$ python3 -q
>>> import numpy as np
>>> import numpy.linalg as la
>>> np.set_printoptions(suppress=True, linewidth=120)
>>> def rnd(a):
...     return np.round(a, 1) + 0
... 
>>> A = np.load("dump.npy")
>>> A
array([[ 16, -26,   1, -18,  23,   1],
       [ 45,  14,  27, -18,  42,  15],
       [ 28,   6,  16,   0,  32,  34],
       [-41, -18, -26,   0, -43, -44],
       [ 20,  -1,  10, -12,  20,   3],
       [-32,  16, -12,  24, -36,  -4],
       [ 36,  -9,  16, -24,  38,   5],
       [ 49,  61,  42,  24,  45,  77],
       [-10, -21, -11,   6,  -1,  12]])
>>> out = np.array([[-2, 3], [9, 7], [-2, 7], [-9, 6], [-4, 0], [8, 5]])
>>> np.einsum("ij->j", A)
array([111,  22,  63, -18, 120,  99])
>>> np.einsum("ik,kj->ji", A, out)
array([[-190,   96,  110, -208,  -17,  128,  -81,  587, -101],
       [-230,  389,  408, -651,   66,   56,   38, 1397, -158]])
>>> np.einsum("ik,kj->ij", A, out)
array([[-190, -230],
       [  96,  389],
       [ 110,  408],
       [-208, -651],
       [ -17,   66],
       [ 128,   56],
       [ -81,   38],
       [ 587, 1397],
       [-101, -158]])
>>> la.cond(A) > 100
np.True_
>>> rnd(la.norm(A, 2) / la.norm(A))
np.float64(0.9)
>>> la.matrix_rank(A, rtol=0.1)
np.int64(3)
>>> rk = la.matrix_rank(A)
>>> rk
np.int64(3)
>>> N = la.svd(A)[2][rk:].T
>>> rnd(N @ N.T)
array([[ 0.6, -0.1, -0.2,  0.2, -0.4,  0. ],
       [-0.1,  0.2, -0.3, -0.2,  0.2,  0. ],
       [-0.2, -0.3,  0.8,  0.1, -0.1,  0. ],
       [ 0.2, -0.2,  0.1,  0.6,  0.2, -0.3],
       [-0.4,  0.2, -0.1,  0.2,  0.6, -0.2],
       [ 0. ,  0. ,  0. , -0.3, -0.2,  0.2]])
>>> [int(la.matrix_rank(A[:i])) for i in range(1, len(A) + 1)]
[1, 2, 3, 3, 3, 3, 3, 3, 3]
>>> [int(la.matrix_rank(np.delete(A, i, axis=0))) for i in range(9)]
[3, 3, 3, 3, 3, 3, 3, 3, 3]
>>> [int(la.matrix_rank(A[:, :j + 1])) for j in range(6)]
[1, 2, 3, 3, 3, 3]
>>> N.shape
(6, 3)
>>> la.matrix_rank(A.T @ A), la.matrix_rank(A @ A.T)
(np.int64(3), np.int64(3))
>>> np.allclose(A @ N, 0)
True
>>> np.allclose(A[:-1].T @ la.lstsq(A[:-1].T, A[-1])[0], A[-1])
True
>>> la.lstsq(A[:-1].T, A[-1])[2]
np.int32(3)
>>> U, sv, Vh = la.svd(A)
>>> evecs = Vh[:(sv > 1e-8).sum()]
>>> rng = np.random.default_rng(85)
>>> vec = A[6] + 5 * A[5] + rng.integers(2) * np.eye(6)[1]
>>> vec
array([-124.,   72.,  -44.,   96., -142.,  -15.])
>>> rnd(evecs.T @ evecs)
array([[ 0.4,  0.1,  0.2, -0.2,  0.4,  0. ],
       [ 0.1,  0.8,  0.3,  0.2, -0.2,  0. ],
       [ 0.2,  0.3,  0.2, -0.1,  0.1,  0. ],
       [-0.2,  0.2, -0.1,  0.4, -0.2,  0.3],
       [ 0.4, -0.2,  0.1, -0.2,  0.4,  0.2],
       [ 0. ,  0. ,  0. ,  0.3,  0.2,  0.8]])
>>> rnd(la.norm(vec - evecs.T @ evecs @ vec))
np.float64(0.4)
>>> rnd(np.diag(evecs.T @ evecs))
array([0.4, 0.8, 0.2, 0.4, 0.4, 0.8])
>>> m1 = np.load("layer6.npy")
>>> m1
array([[-3. ,  0.9,  1. , -1.1,  2. , -2.9],
       [-2.9,  1. ,  1. , -0.9,  1.9, -2.9],
       [-2.9,  1. ,  0.8, -1.1,  2.1, -2.9],
       [-3.1,  1. ,  1.1, -1.1,  2. , -3. ],
       [-2.9,  1.1,  1.1, -1.1,  2.1, -3. ],
       [-3. ,  1. ,  0.9, -1. ,  1.9, -3.2],
       [-3. ,  0.9,  1. , -1. ,  1.8, -2.9],
       [-3.1,  1. ,  0.9, -1.1,  2.1, -3. ],
       [-3. ,  1. ,  0.9, -1. ,  2. , -3.1],
       [-3.1,  0.9,  0.9, -1. ,  2.1, -2.8],
       [-2.9,  0.9,  0.9, -1.2,  2. , -3. ],
       [-2.9,  1. ,  1.1, -0.9,  2.1, -2.8],
       [-3.1,  1. ,  1. , -1.2,  1.8, -3. ],
       [-2.8,  1.1,  1.2, -0.9,  2. , -3. ],
       [ 1. , -3.2,  0.1, -3.1, -3. ,  0. ],
       [ 0.9, -3. ,  0.1, -3.1, -3.1, -0.1],
       [ 1. , -3. ,  0.1, -2.8, -3. ,  0. ],
       [ 1.1, -3.2,  0. , -3. , -3.3, -0.2],
       [ 0.9, -2.9, -0.1, -3. , -3. ,  0.1],
       [ 1. , -2.8,  0. , -3. , -3. ,  0. ],
       [ 0.9, -3. ,  0. , -2.8, -2.9,  0. ],
       [ 1. , -3. ,  0. , -2.9, -3.2, -0.1],
       [ 1. , -3. ,  0. , -2.9, -2.9, -0.1],
       [ 0.9, -3. ,  0.1, -3.1, -3.1,  0.1],
       [ 1. , -2.9,  0.2, -3. , -2.8, -0.1],
       [ 1. , -3. , -0.2, -3. , -2.9, -0.1],
       [ 1.1, -2.8,  0.1, -3.1, -3. , -0.1],
       [ 1. , -3.1,  0.2, -3.2, -3.1,  0. ]])
>>> vec = np.array([-3, 5, -1, -3, 5, 5])
>>> target = m1 @ vec
>>> rnd(la.lstsq(m1, target)[0])
array([-3.,  5., -1., -3.,  5.,  5.])
>>> rnd(la.solve(m1.T @ m1, m1.T @ target))
array([-3.,  5., -1., -3.,  5.,  5.])
>>> target = target + 0.1 * rng.normal(size=28)
>>> rnd(target)
array([ 11.2,  10.3,  12.1,  11.5,  11.9,   9.6,  10. ,  12.1,  10.6,  12.4,  10.9,  11.7,  11.1,  10.4, -24.9, -24.6,
       -24.8, -28. , -22.6, -22.9, -23.9, -25.8, -24.3, -23.4, -23.2, -23.7, -23.7, -24.7])
>>> c, *_ = la.lstsq(m1, target)
>>> rnd(m1.T @ (target - m1 @ c))
array([0., 0., 0., 0., 0., 0.])
>>> [round(float(la.norm(la.solve(m1.T @ m1 + lam * np.eye(6), m1.T @ target))), 2) for lam in (0, 1, 10, 100)]
[10.06, 5.03, 4.56, 3.81]
>>> rnd(la.norm(target - m1 @ c))
np.float64(0.4)
>>> rnd(np.abs(la.svd(m1)[2][-1]))
array([0.3, 0.7, 0.1, 0.3, 0.5, 0.2])
>>> round(np.log10(la.cond(m1)))
2
>>> np.argsort(-la.norm(m1, axis=0).round(6), kind="stable")[:3]
array([4, 3, 1])
>>> rnd(la.norm(m1, 2) / la.norm(m1))
np.float64(0.8)
>>> vec = np.array([3, 1, 1, 3, -1, 0])
>>> target = m1 @ vec
>>> c, lr = np.zeros(6), 1 / la.norm(m1, 2) ** 2
>>> for i in range(40):
...     c -= lr * m1.T @ (m1 @ c - target)
...     if i % 10 == 0: print(i, round(la.norm(m1 @ c - target), 1))
... 
0 24.6
10 1.9
20 1.9
30 1.8
>>> rnd(c)
array([ 1.5,  0.6, -0.6,  1.9, -0.1,  1.8])
>>> la.matrix_rank(m1)
np.int64(6)
>>> np.unravel_index(np.abs(m1).argmax(), m1.shape)
(np.int64(17), np.int64(4))
>>> rnd(la.svd(m1, compute_uv=False))
array([22.2, 15.7,  0.6,  0.6,  0.5,  0.4])
>>> np.count_nonzero(m1)
np.int64(158)
>>> m1.shape
(28, 6)
>>> W2 = m1[[23, 8]].astype(float)
>>> for _ in range(4):
...     lab = la.norm(m1[:, None] - W2, axis=-1).argmin(axis=1)
...     W2 = np.array([m1[lab == j].mean(axis=0) for j in range(2)])
... 
>>> lab
array([1, 1, 1, 1, 1, 1, 1, 1, 1, 1, 1, 1, 1, 1, 0, 0, 0, 0, 0, 0, 0, 0, 0, 0, 0, 0, 0, 0])
>>> np.abs(W2[1] - W2[0]).argmax()
np.int64(4)
>>> out = np.array([[1, 0, -1, 0, -2, 2, 2, -1, 0, -1, 2, 1],
...     [0, -2, 0, 1, 0, 2, 0, -2, -1, 2, 1, 0],
...     [1, 1, 2, 0, 2, -2, 2, -2, -1, 1, 2, 0],
...     [-2, -1, -1, 1, -2, 1, 2, 1, -2, -1, 1, 0],
...     [0, -2, 2, 1, 2, 1, 0, 2, -1, -1, -1, 0],
...     [-1, -1, -2, -2, 1, 1, -1, 0, 1, 2, -2, 0],
...     [-1, 2, -2, 2, 2, -2, -2, -1, 2, -2, 1, 1],
...     [2, -2, 1, -2, -2, 1, -2, -1, 0, 2, 2, 0],
...     [-2, -1, 1, 0, 2, 1, 1, -1, 1, -2, -2, 2],
...     [-2, 1, -2, -2, -2, 0, 0, 2, 2, 0, 0, 2],
...     [0, 1, -2, -2, 2, 0, -2, 2, -2, -1, -1, 0],
...     [2, 1, -2, 0, -1, 1, 2, 1, 1, 1, 0, 2]])
>>> E = out + out.T
>>> E
array([[ 2,  0,  0, -2, -2,  1,  1,  1, -2, -3,  2,  3],
       [ 0, -4,  1,  0, -2,  1,  2, -4, -2,  3,  2,  1],
       [ 0,  1,  4, -1,  4, -4,  0, -1,  0, -1,  0, -2],
       [-2,  0, -1,  2, -1, -1,  4, -1, -2, -3, -1,  0],
       [-2, -2,  4, -1,  4,  2,  2,  0,  1, -3,  1, -1],
       [ 1,  1, -4, -1,  2,  2, -3,  1,  2,  2, -2,  1],
       [ 1,  2,  0,  4,  2, -3, -4, -3,  3, -2, -1,  3],
       [ 1, -4, -1, -1,  0,  1, -3, -2, -1,  4,  4,  1],
       [-2, -2,  0, -2,  1,  2,  3, -1,  2,  0, -4,  3],
       [-3,  3, -1, -3, -3,  2, -2,  4,  0,  0, -1,  3],
       [ 2,  2,  0, -1,  1, -2, -1,  4, -4, -1, -2,  0],
       [ 3,  1, -2,  0, -1,  1,  3,  1,  3,  3,  0,  4]])
>>> w1 = np.array([[2, 1, 1, 1],
...     [3, 1, 1, 2],
...     [0, 0, 2, 0],
...     [1, 1, 2, 2],
...     [1, 2, 1, 1],
...     [2, 0, 3, 1],
...     [2, 2, 3, 2],
...     [1, 1, 1, 0],
...     [0, 3, 0, 1],
...     [1, 3, 2, 1],
...     [2, 0, 1, 1],
...     [0, 1, 1, 1]])
>>> c = np.array([3, 0, 2, 1])
>>> act = np.maximum(E @ w1 + c, 0)
>>> act
array([[ 9,  0,  4,  0],
       [ 0,  0, 12,  0],
       [ 0,  2,  0,  0],
       [ 0,  0,  2,  3],
       [ 3,  0, 14,  1],
       [ 6, 13,  0,  3],
       [ 0,  6,  0,  8],
       [ 0,  0,  0,  0],
       [ 0, 10,  8,  1],
       [ 2,  0,  0,  0],
       [ 6,  0,  0,  0],
       [23, 31, 24, 22]])
>>> W2 = np.array([[1, 1], [2, 0], [2, 2], [2, 0]])
>>> (act @ W2).round(6).argmax(axis=1)
array([0, 0, 0, 0, 0, 0, 0, 0, 0, 0, 0, 0])
>>> w1 @ W2
array([[ 8,  4],
       [11,  5],
       [ 4,  4],
       [11,  5],
       [ 9,  3],
       [10,  8],
       [16,  8],
       [ 5,  3],
       [ 8,  0],
       [13,  5],
       [ 6,  4],
       [ 6,  2]])
>>> rnd(la.eigvalsh(E).min())
np.float64(-12.0)
>>> u, g = E[6], E[4]
>>> u @ u
np.int64(82)
>>> u @ g
np.int64(-11)
>>> pr = (u @ g) / (u @ u) * u
>>> np.outer(u, g)
array([[ -2,  -2,   4,  -1,   4,   2,   2,   0,   1,  -3,   1,  -1],
       [ -4,  -4,   8,  -2,   8,   4,   4,   0,   2,  -6,   2,  -2],
       [  0,   0,   0,   0,   0,   0,   0,   0,   0,   0,   0,   0],
       [ -8,  -8,  16,  -4,  16,   8,   8,   0,   4, -12,   4,  -4],
       [ -4,  -4,   8,  -2,   8,   4,   4,   0,   2,  -6,   2,  -2],
       [  6,   6, -12,   3, -12,  -6,  -6,   0,  -3,   9,  -3,   3],
       [  8,   8, -16,   4, -16,  -8,  -8,   0,  -4,  12,  -4,   4],
       [  6,   6, -12,   3, -12,  -6,  -6,   0,  -3,   9,  -3,   3],
       [ -6,  -6,  12,  -3,  12,   6,   6,   0,   3,  -9,   3,  -3],
       [  4,   4,  -8,   2,  -8,  -4,  -4,   0,  -2,   6,  -2,   2],
       [  2,   2,  -4,   1,  -4,  -2,  -2,   0,  -1,   3,  -1,   1],
       [ -6,  -6,  12,  -3,  12,   6,   6,   0,   3,  -9,   3,  -3]])
>>> la.matrix_rank(np.outer(u, g))
np.int64(1)
>>> rnd(la.norm(u + g) ** 2 + la.norm(u - g) ** 2)
np.float64(286.0)
>>> vals, evecs = la.eigh(E)
>>> rnd(evecs.T @ E @ evecs)
array([[-12. ,   0. ,   0. ,   0. ,   0. ,   0. ,   0. ,   0. ,   0. ,   0. ,   0. ,   0. ],
       [  0. , -10.7,   0. ,   0. ,   0. ,   0. ,   0. ,   0. ,   0. ,   0. ,   0. ,   0. ],
       [  0. ,   0. ,  -6.3,   0. ,   0. ,   0. ,   0. ,   0. ,   0. ,   0. ,   0. ,   0. ],
       [  0. ,   0. ,   0. ,  -4.8,   0. ,   0. ,   0. ,   0. ,   0. ,   0. ,   0. ,   0. ],
       [  0. ,   0. ,   0. ,   0. ,  -2.1,   0. ,   0. ,   0. ,   0. ,   0. ,   0. ,   0. ],
       [  0. ,   0. ,   0. ,   0. ,   0. ,   1.1,   0. ,   0. ,   0. ,   0. ,   0. ,   0. ],
       [  0. ,   0. ,   0. ,   0. ,   0. ,   0. ,   2.1,   0. ,   0. ,   0. ,   0. ,   0. ],
       [  0. ,   0. ,   0. ,   0. ,   0. ,   0. ,   0. ,   4.5,   0. ,   0. ,   0. ,   0. ],
       [  0. ,   0. ,   0. ,   0. ,   0. ,   0. ,   0. ,   0. ,   6.3,   0. ,   0. ,   0. ],
       [  0. ,   0. ,   0. ,   0. ,   0. ,   0. ,   0. ,   0. ,   0. ,   8.1,   0. ,   0. ],
       [  0. ,   0. ,   0. ,   0. ,   0. ,   0. ,   0. ,   0. ,   0. ,   0. ,   9.4,   0. ],
       [  0. ,   0. ,   0. ,   0. ,   0. ,   0. ,   0. ,   0. ,   0. ,   0. ,   0. ,  12.5]])
>>> rnd(la.eigvalsh(E @ E))
array([  1.1,   4.2,   4.3,  20. ,  23.3,  39.2,  39.4,  65.2,  88.2, 113.8, 143.9, 155.4])
>>> rnd(la.eigvalsh(E + 5 * np.eye(12)))
array([-7. , -5.7, -1.3,  0.2,  2.9,  6.1,  7.1,  9.5, 11.3, 13.1, 14.4, 17.5])
>>> rnd(np.abs(evecs[:, -1]))
array([0.1, 0.1, 0.5, 0.2, 0.4, 0.4, 0.1, 0.2, 0.1, 0.4, 0. , 0.4])
>>> rnd(evecs.T @ evecs)
array([[1., 0., 0., 0., 0., 0., 0., 0., 0., 0., 0., 0.],
       [0., 1., 0., 0., 0., 0., 0., 0., 0., 0., 0., 0.],
       [0., 0., 1., 0., 0., 0., 0., 0., 0., 0., 0., 0.],
       [0., 0., 0., 1., 0., 0., 0., 0., 0., 0., 0., 0.],
       [0., 0., 0., 0., 1., 0., 0., 0., 0., 0., 0., 0.],
       [0., 0., 0., 0., 0., 1., 0., 0., 0., 0., 0., 0.],
       [0., 0., 0., 0., 0., 0., 1., 0., 0., 0., 0., 0.],
       [0., 0., 0., 0., 0., 0., 0., 1., 0., 0., 0., 0.],
       [0., 0., 0., 0., 0., 0., 0., 0., 1., 0., 0., 0.],
       [0., 0., 0., 0., 0., 0., 0., 0., 0., 1., 0., 0.],
       [0., 0., 0., 0., 0., 0., 0., 0., 0., 0., 1., 0.],
       [0., 0., 0., 0., 0., 0., 0., 0., 0., 0., 0., 1.]])
